$ ipython --no-banner

In [1]: import numpy as np

In [2]: np.set_printoptions(precision=2, suppress=True, linewidth=160)

In [3]: M = np.load("run14.npy")

In [4]: print(M)
[[ 1.53 -2.58  0.17]
 [-1.23 -0.7  -2.64]
 [ 0.49  1.76  2.38]
 [-0.65  2.62  1.3 ]
 [-0.72 -1.49 -2.51]
 [-0.27  2.42  1.75]
 [ 1.39  0.41  2.63]
 [-1.75  0.53 -2.38]
 [ 1.9  -1.66  1.62]
 [ 1.43 -2.64 -0.04]
 [-0.85 -1.31 -2.56]
 [ 1.04 -2.71 -0.74]
 [ 1.91 -1.45  1.81]
 [-1.15 -0.84 -2.64]
 [-1.01 -1.08 -2.61]
 [-1.07 -0.98 -2.63]
 [-1.9   1.34 -1.89]
 [ 0.67  1.54  2.48]
 [ 1.79 -0.7   2.3 ]
 [ 1.19 -2.71 -0.49]
 [-0.53 -1.71 -2.41]
 [ 1.72 -2.36  0.68]
 [-1.8   2.2  -0.95]
 [-1.87  1.11 -2.07]]

In [5]: cen = M - M.mean(axis=0)

In [6]: vecs = np.linalg.svd(cen)[2][:2]

In [7]: other = cen - cen @ vecs.T @ vecs

In [8]: print(np.round(np.cov(cen @ vecs.T, rowvar=False), 2) + 0)
[[5.26 0.  ]
 [0.   3.76]]

In [9]: print(round(float(np.linalg.norm(other) / np.linalg.norm(cen)), 2))
0.0

In [10]: print(np.linalg.cond(M) > 100)
True

In [11]: print(np.linalg.matrix_rank(M, rtol=0.1))
2

In [12]: J = np.load("sample0.npy")

In [13]: print(J)
[[0.14 0.29 0.14 0.43]
 [0.29 0.14 0.14 0.43]
 [0.38 0.12 0.38 0.12]
 [0.   0.33 0.17 0.5 ]]

In [14]: print(J.sum(axis=1))
[1. 1. 1. 1.]

In [15]: print(np.linalg.matrix_power(J, 2))
[[0.16 0.24 0.19 0.42]
 [0.13 0.26 0.19 0.42]
 [0.23 0.21 0.23 0.32]
 [0.16 0.23 0.2  0.41]]

In [16]: p = np.eye(4)[1]

In [17]: for _ in range(3):
    ...:     p = p @ J
    ...:     print(p.round(2))
    ...: 
[0.29 0.14 0.14 0.43]
[0.13 0.26 0.19 0.42]
[0.17 0.24 0.2  0.4 ]

In [18]: rng = np.random.default_rng(80432)

In [19]: z = rng.permutation(4)

In [20]: print(z)
[0 1 2 3]

In [21]: other = J[z][:, z]

In [22]: print(np.allclose(other, J))
True

In [23]: print(np.diag(other))
[0.14 0.14 0.38 0.5 ]

In [24]: print(np.sort(np.abs(np.linalg.eigvals(other))))
[0.15 0.16 0.16 1.  ]

In [25]: print(other)
[[0.14 0.29 0.14 0.43]
 [0.29 0.14 0.14 0.43]
 [0.38 0.12 0.38 0.12]
 [0.   0.33 0.17 0.5 ]]

In [26]: print(round(float(np.linalg.det(other)), 2), np.round(np.linalg.det(J[z]), 2))
-0.0 -0.0

In [27]: arr = np.load("x.npy")

In [28]: print(arr)
[[ 0  0  0]
 [ 1  6 -2]
 [-2  3 -1]]

In [29]: P = np.triu(np.array([[2, 1, 1, 2], [1, 3, 3, 1], [0, 0, 3, 0], [0, 0, 2, 0]]), 1) + np.eye(4)

In [30]: other = P @ J @ np.linalg.inv(P)

In [31]: print(round(float(np.linalg.det(other)), 2))
-0.0

In [32]: print(P @ J - J @ P)
[[ 0.67  0.78 -0.15  0.98]
 [ 1.14  0.4   0.6   0.14]
 [ 0.   -0.38 -0.74 -0.88]
 [ 0.    0.   -0.99 -0.33]]

In [33]: rk = np.linalg.matrix_rank(arr)

In [34]: print(rk)
2

In [35]: null = np.linalg.svd(arr)[2][rk:].T

In [36]: print(null @ null.T)
[[0.  0.  0. ]
 [0.  0.1 0.3]
 [0.  0.3 0.9]]

In [37]: print(np.round(arr @ null, 2) + 0)
[[0.]
 [0.]
 [0.]]

In [38]: print([int(np.linalg.matrix_rank(arr[:, :j + 1])) for j in range(3)])
[1, 2, 2]

In [39]: print(null.shape)
(3, 1)

In [40]: u = np.array([0, 0, -2])

In [41]: data = u[np.abs(np.subtract.outer(np.arange(3), np.arange(3)))]

In [42]: print(data)
[[ 0  0 -2]
 [ 0  0  0]
 [-2  0  0]]

In [43]: print(np.linalg.cond(data) > 100)
True

In [44]: print(np.linalg.matrix_rank(data, rtol=0.1))
2

In [45]: d = np.linalg.norm(M[:, None] - M[None], axis=-1)

In [46]: print(np.unravel_index(d.round(6).argmax(), d.shape))
(np.int64(2), np.int64(20))

In [47]: print(d[1].round(6).argsort(kind="stable")[:4])
[ 1 13 15 14]

In [48]: print(d[:5, :5])
[[0.   4.37 4.97 5.75 3.66]
 [4.37 0.   5.85 5.19 0.95]
 [4.97 5.85 0.   1.8  5.99]
 [5.75 5.19 1.8  0.   5.6 ]
 [3.66 0.95 5.99 5.6  0.  ]]

In [49]: print(np.linalg.svd(data, compute_uv=False))
[2. 2. 0.]

In [50]: print(data[:, 1] @ data[:, 0])
0

In [51]: print(data @ data.T)
[[4 0 0]
 [0 0 0]
 [0 0 4]]

In [52]: print(np.linalg.eigvals(data))
[ 2. -2.  0.]

In [53]: print(np.kron(np.eye(2, dtype=int), data))
[[ 0  0 -2  0  0  0]
 [ 0  0  0  0  0  0]
 [-2  0  0  0  0  0]
 [ 0  0  0  0  0 -2]
 [ 0  0  0  0  0  0]
 [ 0  0  0 -2  0  0]]

In [54]: print(round(float(np.linalg.det(data[::-1])), 2))
0.0

In [55]: print(np.einsum("ij,ji->", data, data))
8

In [56]: print(np.einsum("ii->", data))
0

In [57]: other = np.array([[5, -1], [-5, -2]])

In [58]: E = np.tile(other, (2, 2))

In [59]: print(E)
[[ 5 -1  5 -1]
 [-5 -2 -5 -2]
 [ 5 -1  5 -1]
 [-5 -2 -5 -2]]

In [60]: print(round(float(np.linalg.norm(E, 2) / np.linalg.norm(E)), 2))
0.96

In [61]: print(np.linalg.cond(E) > 100)
True

In [62]: x = np.array([1, 1, 4, 2])

In [63]: a = np.maximum(E @ x, 0)

In [64]: print(E.T @ a)
[220 -44 220 -44]

In [65]: print(a)
[22  0 22  0]

In [66]: print(E * (a > 1e-9)[:, None])
[[ 5 -1  5 -1]
 [ 0  0  0  0]
 [ 5 -1  5 -1]
 [ 0  0  0  0]]

In [67]: print(np.unique(E.round(6), axis=0).shape)
(2, 4)

In [68]: print(round(float(np.trace(np.linalg.pinv(E) @ E)), 2))
2.0

In [69]: try:
    ...:     np.linalg.inv(E)
    ...: except np.linalg.LinAlgError as e:
    ...:     print(e)
    ...: 
Singular matrix

In [70]: F = np.load("data.npy")

In [71]: print(F)
[[ 1 -1  1 -1  1 -1  1 -1]
 [ 1  1 -1 -1  1  1 -1 -1]
 [ 1  1 -1 -1 -1 -1  1  1]]

In [72]: U, sv, vt = np.linalg.svd(F, full_matrices=False)

In [73]: print(round(float(np.sqrt((sv ** 2).sum())), 2), round(np.linalg.norm(F), 2))
4.9 4.9

In [74]: print(U.shape, sv.shape, vt.shape)
(3, 3) (3,) (3, 8)

In [75]: print(np.cumsum(sv ** 2) / np.sum(sv ** 2))
[0.33 0.67 1.  ]

In [76]: print((sv > 1e-8).sum())
3

In [77]: print(np.round(U.T @ F @ vt.T, 2) + 0)
[[2.83 0.   0.  ]
 [0.   2.83 0.  ]
 [0.   0.   2.83]]

In [78]: print(np.round(U.T @ U, 2) + 0)
[[1. 0. 0.]
 [0. 1. 0.]
 [0. 0. 1.]]

In [79]: def softmax(z):
    ...:     e = np.exp(z - z.max(axis=-1, keepdims=True))
    ...:     return e / e.sum(axis=-1, keepdims=True)
    ...: 

In [80]: print(softmax(F).sum(axis=1))
[1. 1. 1.]

In [81]: print(np.round(softmax(10 * F[2]), 2) + 0)
[0.25 0.25 0.   0.   0.   0.   0.25 0.25]

In [82]: S = F @ F.T / np.sqrt(8)

In [83]: print(softmax(S).round(6).argmax(axis=1))
[0 1 2]
